% ipython --no-banner

In [1]: import numpy as np

In [2]: np.set_printoptions(precision=2, suppress=True, linewidth=100)

In [3]: E = np.loadtxt("mat.csv", delimiter=",")

In [4]: E
Out[4]: 
array([[ 0.91, -1.66, -0.66],
       [ 0.72, -0.33,  1.83],
       [ 1.63,  1.07, -0.45]])

In [5]: M2 = E / np.linalg.norm(E, axis=1, keepdims=True)

In [6]: G = M2 @ M2.T

In [7]: (G - 2 * np.eye(3)).round(6).argmax(axis=1)
Out[7]: array([1, 0, 0])

In [8]: G.round(2) + 0
Out[8]: 
array([[1., 0., 0.],
       [0., 1., 0.],
       [0., 0., 1.]])

In [9]: J = np.load("data.npy")

In [10]: J
Out[10]: 
array([[-3.44, -0.99, -3.49],
       [-1.4 , -2.05, -4.34],
       [ 0.57,  2.31,  4.4 ],
       [ 4.5 , -0.06,  2.17],
       [ 3.78,  0.72,  3.19],
       [-3.93, -0.59, -3.03],
       [-2.22, -1.7 , -4.15],
       [ 4.71, -0.42,  1.64],
       [-3.97,  2.27,  2.02],
       [ 3.72, -2.38, -2.34],
       [-4.65,  0.3 , -1.82],
       [ 4.61, -1.77, -0.81],
       [-1.44, -2.03, -4.34],
       [-0.74, -2.27, -4.4 ],
       [ 4.17,  0.35,  2.73],
       [ 3.74, -2.37, -2.32],
       [-4.85,  1.07, -0.54]])

In [11]: Z = J[[2, 1]].astype(float)

In [12]: for _ in range(6):
    ...:     labels = np.linalg.norm(J[:, None] - Z, axis=-1).argmin(axis=1)
    ...:     Z = np.array([J[labels == j].mean(axis=0) for j in range(2)])
    ...: 

In [13]: labels
Out[13]: array([1, 1, 0, 0, 0, 1, 1, 0, 1, 0, 1, 0, 1, 1, 0, 0, 1])

In [14]: np.bincount(labels)
Out[14]: array([8, 9])

In [15]: G = np.cov(J, rowvar=False)

In [16]: np.round(np.linalg.eigvalsh(G)[::-1], 2) + 0
Out[16]: array([16.86,  8.46,  0.  ])

In [17]: round(np.corrcoef(J[:, 1], J[:, 2])[0, 1], 2)
Out[17]: np.float64(0.79)

In [18]: J.std(axis=0)
Out[18]: array([3.6 , 1.52, 2.92])

In [19]: np.corrcoef(J.T)
Out[19]: 
array([[ 1.  , -0.21,  0.43],
       [-0.21,  1.  ,  0.79],
       [ 0.43,  0.79,  1.  ]])

In [20]: rank = np.linalg.matrix_rank(J)

In [21]: rank
Out[21]: np.int64(2)

In [22]: ns = np.linalg.svd(J)[2][rank:].T

In [23]: [int(np.linalg.matrix_rank(J[:, :j + 1])) for j in range(3)]
Out[23]: [1, 2, 2]

In [24]: [int(np.linalg.matrix_rank(np.delete(J, i, axis=0))) for i in range(17)]
Out[24]: [2, 2, 2, 2, 2, 2, 2, 2, 2, 2, 2, 2, 2, 2, 2, 2, 2]

In [25]: np.allclose(J @ ns, 0)
Out[25]: True

In [26]: ns @ ns.T
Out[26]: 
array([[ 0.06,  0.2 , -0.11],
       [ 0.2 ,  0.72, -0.4 ],
       [-0.11, -0.4 ,  0.23]])

In [27]: ns.shape
Out[27]: (3, 1)

In [28]: [int(np.linalg.matrix_rank(J[:i])) for i in range(1, len(J) + 1)]
Out[28]: [1, 2, 2, 2, 2, 2, 2, 2, 2, 2, 2, 2, 2, 2, 2, 2, 2]

In [29]: np.linalg.matrix_rank(J.T @ J), np.linalg.matrix_rank(J @ J.T)
Out[29]: (np.int64(2), np.int64(2))
